% ipython --no-banner

In [1]: import numpy as np

In [2]: np.set_printoptions(suppress=True, linewidth=100)

In [3]: rng = np.random.default_rng(378)

In [4]: labels = rng.integers(0, 3, 3)

In [5]: data = (labels[:, None] == labels) * 3 + np.eye(3)

In [6]: data
Out[6]: 
array([[4., 3., 0.],
       [3., 4., 0.],
       [0., 0., 4.]])

In [7]: cov = data.T @ data

In [8]: np.diag(cov)
Out[8]: array([25., 25., 16.])

In [9]: np.round(np.linalg.eigvalsh(cov)[::-1], 3)
Out[9]: array([49., 16.,  1.])

In [10]: (np.linalg.matrix_power((data != 0) + (data.T != 0) + np.eye(3), 3) > 0).astype(int)
Out[10]: 
array([[1, 1, 0],
       [1, 1, 0],
       [0, 0, 1]])

In [11]: np.flatnonzero(np.linalg.matrix_power((data != 0) + (data.T != 0) + np.eye(3), 3)[0])
Out[11]: array([0, 1])

In [12]: data @ data
Out[12]: 
array([[25., 24.,  0.],
       [24., 25.,  0.],
       [ 0.,  0., 16.]])

In [13]: print(np.round(np.linalg.det(data), 3))
28.0

In [14]: vals, evecs = np.linalg.eigh(data)

In [15]: vec = np.array([-1, 2, -3])

In [16]: np.round(evecs * np.abs(vals) @ evecs.T, 3)
Out[16]: 
array([[4., 3., 0.],
       [3., 4., 0.],
       [0., 0., 4.]])

In [17]: vals, evecs = np.linalg.eig(data)

In [18]: vals.round(3)
Out[18]: array([7., 1., 4.])

In [19]: np.round(np.sort(np.linalg.eigvals(data @ data)), 3)
Out[19]: array([ 1., 16., 49.])

In [20]: print(round(float(np.prod(vals)), 3))
28.0

In [21]: round(float(np.linalg.det(data[::-1])), 3)
Out[21]: -28.0

In [22]: np.einsum("ij,ji->", data, data)
Out[22]: np.float64(66.0)

In [23]: np.round(np.linalg.det(2 * data), 3), round(float(np.linalg.det(data)), 3)
Out[23]: (np.float64(224.0), 28.0)

In [24]: np.round(np.linalg.eigvals(data), 3)
Out[24]: array([7., 1., 4.])

In [25]: round(np.linalg.eigvals(data).sum().real, 3)
Out[25]: np.float64(12.0)

In [26]: np.round(np.poly(data), 3)
Out[26]: array([  1., -12.,  39., -28.])

In [27]: print(np.round(np.linalg.det(data.T), 3))
28.0

In [28]: np.einsum("ii->", data)
Out[28]: np.float64(12.0)

In [29]: W0 = np.loadtxt("case4.csv", delimiter=",")

In [30]: W0
Out[30]: 
array([[ 0.7  ,  1.2  ,  0.7  ,  1.7  ],
       [ 1.5  , -0.4  , -0.1  , -0.7  ],
       [ 1.537, -0.478, -0.197, -0.668]])

In [31]: np.linalg.matrix_rank(W0, rtol=0.1)
Out[31]: np.int64(2)

In [32]: print(round(float(np.linalg.norm(W0, 2) / np.linalg.norm(W0)), 3))
0.772

In [33]: np.linalg.cond(W0) > 100
Out[33]: np.False_

In [34]: print(np.argsort(-np.linalg.norm(W0, axis=0).round(6), kind="stable")[:3])
[0 3 1]

In [35]: W0.shape
Out[35]: (3, 4)

In [36]: np.count_nonzero(W0)
Out[36]: np.int64(12)

In [37]: np.unravel_index(np.abs(W0).argmax(), W0.shape)
Out[37]: (np.int64(0), np.int64(3))

In [38]: np.round(np.linalg.norm(W0), 3)
Out[38]: np.float64(3.361)

In [39]: np.round(W0.sum(axis=1), 3)
Out[39]: array([4.3  , 0.3  , 0.194])

In [40]: np.abs(W0).max()
Out[40]: np.float64(1.7)

In [41]: np.round(W0.mean(axis=0), 3)
Out[41]: array([1.246, 0.107, 0.134, 0.111])

In [42]: feats = np.array([[-1, 0], [-6, 10]])

In [43]: round(np.linalg.norm(feats, 2) / np.linalg.norm(feats), 3)
Out[43]: np.float64(0.997)

In [44]: np.argsort(-np.linalg.norm(feats, axis=0).round(6), kind="stable")[:3]
Out[44]: array([1, 0])

In [45]: round(np.log10(np.linalg.cond(feats)))
Out[45]: 1

In [46]: print(np.linalg.cond(feats) > 100)
False
